% python3 -q
>>> import numpy as np
>>> import numpy.linalg as la
>>> np.set_printoptions(precision=1, suppress=True, linewidth=100, legacy="1.25")
>>> mat = np.load("test16.npy")
>>> mat.round(1) + 0
array([[-0.4, -0.3,  0.5, -0.4, -0.2,  0. , -0.3,  0.5,  0.2],
       [ 0. , -0.1,  0.4, -0.2, -0.4,  0.3,  0.4, -0.4, -0.5],
       [-0.2,  0.2, -0.5, -0.7,  0. , -0.3,  0.2, -0.1,  0.1],
       [-0.4,  0.5,  0.4,  0. ,  0.5, -0.1, -0.1, -0.1, -0.3],
       [ 0.3,  0.3, -0.1,  0. , -0.1, -0.1,  0.2,  0.7, -0.5],
       [-0.3, -0.5,  0. ,  0.2,  0.3, -0.3,  0.6,  0.2, -0.1],
       [ 0.4, -0.4,  0.1, -0.2,  0.2, -0.6, -0.3, -0.2, -0.4],
       [-0.2,  0.2,  0.1,  0.4, -0.6, -0.6,  0. , -0.1,  0.1],
       [ 0.4,  0.2,  0.5, -0.2,  0.2, -0.2,  0.4,  0. ,  0.5]])
>>> # keeps lengths
>>> rng = np.random.default_rng(140)
>>> idx = rng.permutation(9)
>>> idx
array([0, 7, 2, 6, 1, 5, 3, 4, 8])
>>> M2 = mat[idx][:, idx]
>>> np.round(np.trace(M2), 1)
-1.3
>>> np.allclose(M2, mat)
False
>>> M2.round(1) + 0
array([[-0.4,  0.5,  0.5, -0.3, -0.3,  0. , -0.4, -0.2,  0.2],
       [-0.2, -0.1,  0.1,  0. ,  0.2, -0.6,  0.4, -0.6,  0.1],
       [-0.2, -0.1, -0.5,  0.2,  0.2, -0.3, -0.7,  0. ,  0.1],
       [ 0.4, -0.2,  0.1, -0.3, -0.4, -0.6, -0.2,  0.2, -0.4],
       [ 0. , -0.4,  0.4,  0.4, -0.1,  0.3, -0.2, -0.4, -0.5],
       [-0.3,  0.2,  0. ,  0.6, -0.5, -0.3,  0.2,  0.3, -0.1],
       [-0.4, -0.1,  0.4, -0.1,  0.5, -0.1,  0. ,  0.5, -0.3],
       [ 0.3,  0.7, -0.1,  0.2,  0.3, -0.1,  0. , -0.1, -0.5],
       [ 0.4,  0. ,  0.5,  0.4,  0.2, -0.2, -0.2,  0.2,  0.5]])
>>> np.sort(np.abs(la.eigvals(M2)))
array([1., 1., 1., 1., 1., 1., 1., 1., 1.])
>>> round(la.norm(mat, "nuc"), 1)
9.0
>>> round(float(la.norm(mat) ** 2 / la.norm(mat, 2) ** 2), 1)
9.0
>>> np.round(la.norm(mat, 1), 1), np.round(la.norm(mat, np.inf), 1)
(2.8, 2.7)
>>> la.norm(mat, axis=1).argmax()
1
>>> C = np.array([[1, -4, 5, 1, 5, 1]])
>>> X = rng.normal(size=(21, 1)) @ C + np.array([-3, -6, 0, -6, 6, 5])
>>> X
array([[ -2.6,  -7.7,   2.2,  -5.6,   8.2,   5.4],
       [ -3.9,  -2.6,  -4.3,  -6.9,   1.7,   4.1],
       [ -4.4,  -0.4,  -6.9,  -7.4,  -0.9,   3.6],
       [ -3.8,  -2.6,  -4.2,  -6.8,   1.8,   4.2],
       [ -5.8,   5.1, -13.9,  -8.8,  -7.9,   2.2],
       [ -1.8, -10.8,   6. ,  -4.8,  12. ,   6.2],
       [ -2.5,  -8. ,   2.5,  -5.5,   8.5,   5.5],
       [ -3.3,  -4.7,  -1.6,  -6.3,   4.4,   4.7],
       [ -3.5,  -3.9,  -2.6,  -6.5,   3.4,   4.5],
       [ -1.4, -12.6,   8.2,  -4.4,  14.2,   6.6],
       [ -4.6,   0.5,  -8.1,  -7.6,  -2.1,   3.4],
       [ -2.2,  -9.1,   3.9,  -5.2,   9.9,   5.8],
       [ -3.2,  -5.2,  -1. ,  -6.2,   5. ,   4.8],
       [ -3.2,  -5.4,  -0.8,  -6.2,   5.2,   4.8],
       [ -3.1,  -5.8,  -0.3,  -6.1,   5.7,   4.9],
       [ -3.4,  -4.3,  -2.1,  -6.4,   3.9,   4.6],
       [ -3.6,  -3.5,  -3.1,  -6.6,   2.9,   4.4],
       [ -3.1,  -5.4,  -0.7,  -6.1,   5.3,   4.9],
       [ -4.4,  -0.6,  -6.8,  -7.4,  -0.8,   3.6],
       [ -2.2,  -9. ,   3.8,  -5.2,   9.8,   5.8],
       [ -1.8, -10.8,   6. ,  -4.8,  12. ,   6.2]])
>>> # rank 2
>>> np.abs(np.diag(la.qr(X)[1])) > 1e-9
array([ True,  True, False, False, False, False])
>>> np.unique(X.round(6), axis=0).shape
(21, 6)
>>> np.allclose(X[:-1].T @ la.lstsq(X[:-1].T, X[-1])[0], X[-1])
True
